$ ipython --no-banner

In [1]: import numpy as np

In [2]: np.set_printoptions(precision=3, suppress=True, linewidth=120)

In [3]: J = np.array([[2, 0, 1, 2], [0, 1, -1, -2], [1, 0, -1, 2], [-1, -1, 0, 1]])

In [4]: print(J)
[[ 2  0  1  2]
 [ 0  1 -1 -2]
 [ 1  0 -1  2]
 [-1 -1  0  1]]

In [5]: x = np.array([-2, 2, 2, -3])

In [6]: rhs = J @ x

In [7]: beta, lr = np.zeros(4), 1 / np.linalg.norm(J, 2) ** 2

In [8]: for i in range(150):
   ...:     beta -= lr * J.T @ (J @ beta - rhs)
   ...:     if i % 50 == 0: print(i, round(np.linalg.norm(J @ beta - rhs), 3))
   ...: 
0 3.171
50 0.129
100 0.128

In [9]: print(beta)
[-1.186  0.5    1.63  -3.603]

In [10]: print(round(float(np.linalg.cond(J)), 3))
59.393

In [11]: print((J - J.T) / 2)
[[ 0.   0.   0.   1.5]
 [ 0.   0.  -0.5 -0.5]
 [ 0.   0.5  0.   1. ]
 [-1.5  0.5 -1.   0. ]]

In [12]: print(np.sort(np.abs(np.linalg.eigvals(J))))
[0.144 1.211 2.393 2.393]

In [13]: print(np.allclose(J, J.T))
False

In [14]: print(np.round(np.abs(np.linalg.eigvals(J)).max(), 3))
2.393

In [15]: print((J + J.T) / 2)
[[ 2.   0.   1.   0.5]
 [ 0.   1.  -0.5 -1.5]
 [ 1.  -0.5 -1.   1. ]
 [ 0.5 -1.5  1.   1. ]]

In [16]: print(round(float(np.linalg.det(J.T)), 3))
1.0

In [17]: print(np.round(np.linalg.det(J[::-1]), 3))
1.0

In [18]: print(np.kron(np.eye(2, dtype=int), J))
[[ 2  0  1  2  0  0  0  0]
 [ 0  1 -1 -2  0  0  0  0]
 [ 1  0 -1  2  0  0  0  0]
 [-1 -1  0  1  0  0  0  0]
 [ 0  0  0  0  2  0  1  2]
 [ 0  0  0  0  0  1 -1 -2]
 [ 0  0  0  0  1  0 -1  2]
 [ 0  0  0  0 -1 -1  0  1]]

In [19]: print(round(float(np.linalg.norm(J) ** 2 / np.linalg.norm(J, 2) ** 2), 3))
1.465

In [20]: print(np.round(np.linalg.norm(J[0], 1), 3), round(np.linalg.norm(J[0], np.inf), 3))
5.0 2.0

In [21]: rng = np.random.default_rng(46)

In [22]: idx = rng.permutation(4)

In [23]: print(idx)
[0 1 2 3]

In [24]: Y = J[idx][:, idx]

In [25]: print(round(float(np.linalg.det(Y)), 3), round(np.linalg.det(J[idx]), 3))
1.0 1.0

In [26]: print(np.sort(np.abs(np.linalg.eigvals(Y))))
[0.144 1.211 2.393 2.393]

In [27]: print(np.trace(Y))
3

In [28]: print(Y)
[[ 2  0  1  2]
 [ 0  1 -1 -2]
 [ 1  0 -1  2]
 [-1 -1  0  1]]

In [29]: print(np.allclose(Y, J))
True

In [30]: F = np.load("dump.npy")

In [31]: print(F)
[[-1.8   -2.83   2.28 ]
 [-2.169 -3.104  1.715]
 [-1.531 -2.745  2.382]
 [-1.517 -3.306  2.211]
 [-1.941 -3.324  2.648]
 [-2.066 -3.06   1.62 ]
 [-2.191 -3.15   1.676]
 [-2.146 -3.107  1.627]
 [-2.257 -3.072  1.578]
 [-2.267 -2.687  1.738]
 [-1.443 -3.16   1.6  ]
 [-1.865 -2.841  2.658]
 [-1.969 -2.957  1.838]
 [ 3.371  2.283 -1.071]
 [ 3.34   2.961 -0.88 ]
 [ 3.646  3.246 -1.006]
 [ 3.266  3.283 -0.597]
 [ 2.752  3.236 -0.503]
 [ 3.211  3.341 -1.189]
 [ 2.86   2.435 -1.041]
 [ 3.266  3.444 -0.38 ]
 [ 2.625  2.398 -1.433]
 [ 3.232  3.098 -1.246]
 [ 3.044  2.677 -0.862]
 [ 2.505  3.203 -0.89 ]
 [ 2.973  3.448 -1.158]]

In [32]: basis = F[[0, 6]].astype(float)

In [33]: for _ in range(3):
    ...:     idx = np.linalg.norm(F[:, None] - basis, axis=-1).argmin(axis=1)
    ...:     basis = np.array([F[idx == j].mean(axis=0) for j in range(2)])
    ...: 

In [34]: print(idx)
[1 1 1 1 1 1 1 1 1 1 1 1 1 0 0 0 0 0 0 0 0 0 0 0 0 0]

In [35]: print(basis)
[[ 3.084  3.004 -0.943]
 [-1.936 -3.026  1.967]]

In [36]: print(np.bincount(idx))
[13 13]

In [37]: def softmax(z):
    ...:     e = np.exp(z - z.max(axis=-1, keepdims=True))
    ...:     return e / e.sum(axis=-1, keepdims=True)
    ...: 

In [38]: print(np.round(softmax(10 * basis[1]), 3) + 0)
[0. 0. 1.]

In [39]: print(softmax(basis).sum(axis=1))
[1. 1.]

In [40]: print(softmax(basis[1] + 4))
[0.02  0.007 0.974]

In [41]: S = basis @ basis.T / np.sqrt(3)

In [42]: print(softmax(S).round(6).argmax(axis=1))
[0 1]

In [43]: print(softmax(S)[1] @ basis)
[-1.936 -3.026  1.967]

In [44]: print(np.round(softmax(S), 3) + 0)
[[1. 0.]
 [0. 1.]]

In [45]: Xc = (F - F.mean(axis=0)) / F.std(axis=0)

In [46]: print(np.argwhere(np.abs(Xc) > 2))
[]

In [47]: print(Xc.std(axis=0))
[1. 1. 1.]

In [48]: beta = np.linalg.lstsq(np.delete(Xc, 2, axis=1), Xc[:, 2])[0]

In [49]: print(beta)
[-0.358 -0.607]

In [50]: hat = F @ np.linalg.solve(F.T @ F, F.T)

In [51]: print(np.allclose(hat @ hat, hat))
True

In [52]: arr = np.load("m.npy")

In [53]: print(arr)
[[0. 3. 9.]
 [3. 0. 0.]
 [9. 0. 0.]]

In [54]: # looks like rank 2

In [55]: left, sig, Vt = np.linalg.svd(arr)

In [56]: print(sig.round(3) + 0)
[9.487 9.487 0.   ]

In [57]: print(np.argmax(sig[:-1] / (sig[1:] + 1e-6)) + 1)
2

In [58]: Y = left[:, :2] @ np.diag(sig[:2]) @ Vt[:2]

In [59]: print(round(float(np.linalg.norm(arr - Y) / np.linalg.norm(arr)), 3))
0.0

In [60]: print(np.linalg.matrix_rank(Y))
2

In [61]: print(Y.round(3) + 0)
[[0. 3. 9.]
 [3. 0. 0.]
 [9. 0. 0.]]

In [62]: print(round(np.linalg.norm(arr - Y, 2), 3), np.round(sig[2], 3))
0.0 0.0

In [63]: print(round(float(np.trace(np.linalg.pinv(arr) @ arr)), 3))
2.0

In [64]: print(np.allclose(arr[:-1].T @ np.linalg.lstsq(arr[:-1].T, arr[-1])[0], arr[-1]))
True

In [65]: print(np.round(arr @ np.linalg.pinv(arr) @ arr, 3) + 0)
[[0. 3. 9.]
 [3. 0. 0.]
 [9. 0. 0.]]

In [66]: feats = np.array([[3, 0, 4], [-1, 4, 4], [2, -5, 3]])

In [67]: Y = feats[0, 0] * feats[1:] - np.outer(feats[1:, 0], feats[0])

In [68]: print(Y)
[[  0  12  16]
 [  0 -15   1]]

In [69]: print(feats[:, 0] / feats[0, 0])
[ 1.    -0.333  0.667]

In [70]: w1 = np.array([[1, -1], [2, 0], [-1, 2]])

In [71]: beta = np.array([2, -2])

In [72]: act = np.maximum(feats @ w1 + beta, 0)

In [73]: print((act > 0).mean(axis=0))
[0.667 1.   ]

In [74]: basis = np.array([[5, 2], [3, 3]])

In [75]: print(w1 @ basis)
[[ 2 -1]
 [10  4]
 [ 1  4]]

In [76]: data = np.load("block18.npy")

In [77]: print(data)
[[ 0.622  1.455  2.549]
 [-2.564  0.566 -1.452]
 [ 0.644  2.336  1.769]
 [-1.515 -1.884  1.776]
 [ 0.416  2.608  1.422]
 [-2.718  0.196 -1.255]
 [-0.441 -2.179 -2.014]
 [-1.157 -0.667  2.686]
 [-1.597 -2.428  0.745]
 [-1.934  0.881  2.117]
 [ 2.694 -0.884  0.981]
 [ 2.46  -0.573  1.619]
 [-0.01  -2.214 -2.024]
 [-1.364 -0.742  2.567]
 [-0.255 -1.495 -2.588]
 [-2.929 -0.095  0.64 ]
 [-2.011 -2.135  0.63 ]
 [ 0.087  2.997 -0.115]
 [-1.469  2.566  0.507]
 [-2.114  1.376  1.625]
 [ 2.531  1.287  0.969]
 [ 1.351  1.128  2.429]
 [ 2.949 -0.549  0.045]
 [-1.508 -2.147 -1.454]
 [ 2.362  1.824  0.307]
 [ 2.703  1.296 -0.116]]

In [78]: idx = data[:, 2] > np.median(data[:, 2])

In [79]: f = data[idx].mean(axis=0) - data[~idx].mean(axis=0)

In [80]: print(((data - data.mean(axis=0)) @ f > 0).astype(int))
[1 0 1 1 1 0 0 1 0 1 1 1 0 1 0 0 0 0 1 1 1 1 1 0 1 1]

In [81]: print(np.argsort(-np.abs(f).round(6), kind="stable"))
[2 0 1]

In [82]: print(np.round((((data - data.mean(axis=0)) @ f > 0) == idx).mean(), 3))
0.808

In [83]: print(f)
[0.526 0.405 2.473]
